In [1]: import numpy as np

In [2]: np.set_printoptions(precision=3, suppress=True, linewidth=100)

In [3]: def tidy(a):
   ...:     return np.round(a, 3) + 0
   ...: 

In [4]: W0 = np.loadtxt("out14.csv", delimiter=",")

In [5]: W0
Out[5]: 
array([[-3., -2., -1.,  0.,  1.],
       [ 2.,  3.,  4.,  5.,  6.],
       [ 7.,  8.,  9., 10., 11.]])

In [6]: np.linalg.cond(W0) > 100
Out[6]: np.True_

In [7]: np.linalg.matrix_rank(W0, rtol=0.1)
Out[7]: np.int64(2)

In [8]: tidy(np.linalg.norm(W0, 2) / np.linalg.norm(W0))
Out[8]: np.float64(0.986)

In [9]: m1 = np.array([[-1.0, -0.3, 0.9, 0.1],
   ...:     [0.1, 0.8, -0.1, 1.8],
   ...:     [1.0, -0.5, 0.6, -1.5],
   ...:     [1.3, -2.6, -0.5, 0.9]])

In [10]: m1
Out[10]: 
array([[-1. , -0.3,  0.9,  0.1],
       [ 0.1,  0.8, -0.1,  1.8],
       [ 1. , -0.5,  0.6, -1.5],
       [ 1.3, -2.6, -0.5,  0.9]])

In [11]: f, g = m1[0], m1[3]

In [12]: tidy(f @ f)
Out[12]: np.float64(1.91)

In [13]: f @ g
Out[13]: np.float64(-0.88)

In [14]: pr = (f @ g) / (f @ f) * f

In [15]: tidy(np.outer(f, g))
Out[15]: 
array([[-1.3 ,  2.6 ,  0.5 , -0.9 ],
       [-0.39,  0.78,  0.15, -0.27],
       [ 1.17, -2.34, -0.45,  0.81],
       [ 0.13, -0.26, -0.05,  0.09]])

In [16]: tidy(pr)
Out[16]: array([ 0.461,  0.138, -0.415, -0.046])

In [17]: tidy((g - pr) @ f)
Out[17]: np.float64(0.0)

In [18]: tidy(np.linalg.norm(f + g) ** 2 + np.linalg.norm(f - g) ** 2)
Out[18]: np.float64(22.84)

In [19]: np.linalg.matrix_rank(np.outer(f, g))
Out[19]: np.int64(1)

In [20]: data = np.load("mat.npy")

In [21]: data
Out[21]: 
array([[-4, -1, -5],
       [ 0,  2,  4],
       [ 3, -2,  2]])

In [22]: np.einsum("ij,ji->", data, data)
Out[22]: np.int64(-22)

In [23]: tidy(np.poly(data))
Out[23]: array([ 1.,  0., 11., 30.])

In [24]: tidy(np.linalg.det(2 * data)), tidy(np.linalg.det(data))
Out[24]: (np.float64(-240.0), np.float64(-30.0))

In [25]: np.kron(np.eye(2, dtype=int), data)
Out[25]: 
array([[-4, -1, -5,  0,  0,  0],
       [ 0,  2,  4,  0,  0,  0],
       [ 3, -2,  2,  0,  0,  0],
       [ 0,  0,  0, -4, -1, -5],
       [ 0,  0,  0,  0,  2,  4],
       [ 0,  0,  0,  3, -2,  2]])

In [26]: tidy(np.linalg.det(data[::-1]))
Out[26]: np.float64(30.0)

In [27]: tidy(np.linalg.eigvals(data).sum().real)
Out[27]: np.float64(0.0)

In [28]: M2 = data / np.linalg.norm(data, axis=1, keepdims=True)

In [29]: gram = M2 @ M2.T

In [30]: tidy(np.linalg.norm(M2, axis=1))
Out[30]: array([1., 1., 1.])

In [31]: (gram - 2 * np.eye(3)).round(6).argmax(axis=1)
Out[31]: array([2, 2, 1])

In [32]: (np.abs(gram) > 0.9).astype(int)
Out[32]: 
array([[1, 0, 0],
       [0, 1, 0],
       [0, 0, 1]])

In [33]: np.argwhere(np.triu(np.abs(gram) > 0.95, 1))
Out[33]: array([], shape=(0, 2), dtype=int64)

In [34]: rng = np.random.default_rng(291725)

In [35]: z = rng.permutation(3)

In [36]: z
Out[36]: array([0, 1, 2])

In [37]: M2 = data[z][:, z]

In [38]: np.trace(M2)
Out[38]: np.int64(0)

In [39]: np.allclose(M2, data)
Out[39]: True

In [40]: M2
Out[40]: 
array([[-4, -1, -5],
       [ 0,  2,  4],
       [ 3, -2,  2]])

In [41]: K = np.load("case5.npy")

In [42]: K
Out[42]: 
array([[-2.815, -0.7  ,  1.1  , -1.1  ],
       [ 0.384,  0.1  ,  0.6  ,  0.5  ],
       [-4.786, -1.2  , -1.   ,  0.2  ],
       [-4.754, -1.2  ,  1.2  ,  2.3  ],
       [ 0.8  ,  0.2  , -0.8  , -0.5  ],
       [ 5.607,  1.4  ,  0.6  ,  0.1  ],
       [ 2.801,  0.7  ,  2.4  , -0.1  ],
       [-5.208, -1.3  ,  1.2  , -1.   ],
       [ 3.182,  0.8  , -1.8  , -0.7  ],
       [-1.594, -0.4  ,  1.1  ,  1.4  ],
       [-1.212, -0.3  ,  0.4  ,  1.   ],
       [ 4.389,  1.1  ,  0.3  , -0.2  ],
       [ 8.014,  2.   ,  0.2  , -0.5  ],
       [ 3.968,  1.   , -0.2  , -0.4  ],
       [-3.6  , -0.9  ,  0.8  , -0.3  ],
       [ 1.207,  0.3  , -0.4  , -0.9  ],
       [ 1.594,  0.4  ,  0.2  , -0.5  ],
       [ 3.604,  0.9  , -1.3  , -0.5  ],
       [ 1.597,  0.4  ,  1.3  ,  2.   ],
       [-5.568, -1.4  ,  0.8  , -0.1  ],
       [ 0.434,  0.1  ,  1.   , -1.   ]])

In [43]: np.linalg.norm(K, axis=1).argmax()
Out[43]: np.int64(12)

In [44]: tidy(K[20] @ K[3])
Out[44]: np.float64(-3.283)

In [45]: tidy(np.linalg.norm(K, 2))
Out[45]: np.float64(17.835)

In [46]: mat = np.array([[5.0, 0.0, 4.0, 0.0],
    ...:     [0.0, 5.0, 0.0, 4.0],
    ...:     [4.0, 0.0, 5.0, 0.0],
    ...:     [0.0, 4.0, 0.0, 5.0]])

In [47]: U, s, vt = np.linalg.svd(W0)

In [48]: np.argmax(s[:-1] / (s[1:] + 1e-6)) + 1
Out[48]: np.int64(2)

In [49]: M2 = U[:, :2] @ np.diag(s[:2]) @ vt[:2]

In [50]: np.linalg.matrix_rank(M2)
Out[50]: np.int64(2)

In [51]: tidy(np.abs(W0 - M2).max())
Out[51]: np.float64(0.0)

In [52]: feats = np.array([[3, -5, 0, 5], [0, 5, 2, -1], [0, 0, -3, -4], [0, 0, 0, 2]])

In [53]: feats
Out[53]: 
array([[ 3, -5,  0,  5],
       [ 0,  5,  2, -1],
       [ 0,  0, -3, -4],
       [ 0,  0,  0,  2]])

In [54]: ev, V = np.linalg.eig(feats)

In [55]: tidy(np.sort(np.linalg.eigvals(feats @ feats)))
Out[55]: array([ 4.,  9.,  9., 25.])

In [56]: tidy(np.sort(np.linalg.eigvals(np.linalg.inv(feats))))
Out[56]: array([-0.333,  0.2  ,  0.333,  0.5  ])

In [57]: np.prod(ev)
Out[57]: np.float64(-90.0)

In [58]: ev
Out[58]: array([ 3.,  5., -3.,  2.])

In [59]: tidy(np.sort(np.linalg.eigvals(feats.T)))
Out[59]: array([-3.,  2.,  3.,  5.])

In [60]: feats @ V[:, 0] - ev[0] * V[:, 0]
Out[60]: array([0., 0., 0., 0.])

In [61]: M2 = feats / np.linalg.norm(feats, axis=1, keepdims=True)

In [62]: gram = M2 @ M2.T

In [63]: tidy(np.degrees(np.arccos(np.clip(gram[0, 3], -1, 1))))
Out[63]: np.float64(49.387)

In [64]: np.argwhere(np.triu(np.abs(gram) > 0.95, 1))
Out[64]: array([], shape=(0, 2), dtype=int64)

In [65]: tidy(np.linalg.norm(M2, axis=1))
Out[65]: array([1., 1., 1., 1.])

In [66]: O, R = np.linalg.qr(feats)

In [67]: abs(R[0, 0]), tidy(np.linalg.norm(feats[:, 0]))
Out[67]: (np.float64(3.0), np.float64(3.0))

In [68]: O.T @ O
Out[68]: 
array([[1., 0., 0., 0.],
       [0., 1., 0., 0.],
       [0., 0., 1., 0.],
       [0., 0., 0., 1.]])

In [69]: O
Out[69]: 
array([[ 1.,  0.,  0.,  0.],
       [-0.,  1.,  0.,  0.],
       [-0., -0.,  1.,  0.],
       [-0., -0., -0.,  1.]])

In [70]: O.shape, R.shape
Out[70]: ((4, 4), (4, 4))

In [71]: O @ R
Out[71]: 
array([[ 3., -5.,  0.,  5.],
       [ 0.,  5.,  2., -1.],
       [ 0.,  0., -3., -4.],
       [ 0.,  0.,  0.,  2.]])

In [72]: np.allclose(R.T @ R, feats.T @ feats)
Out[72]: True
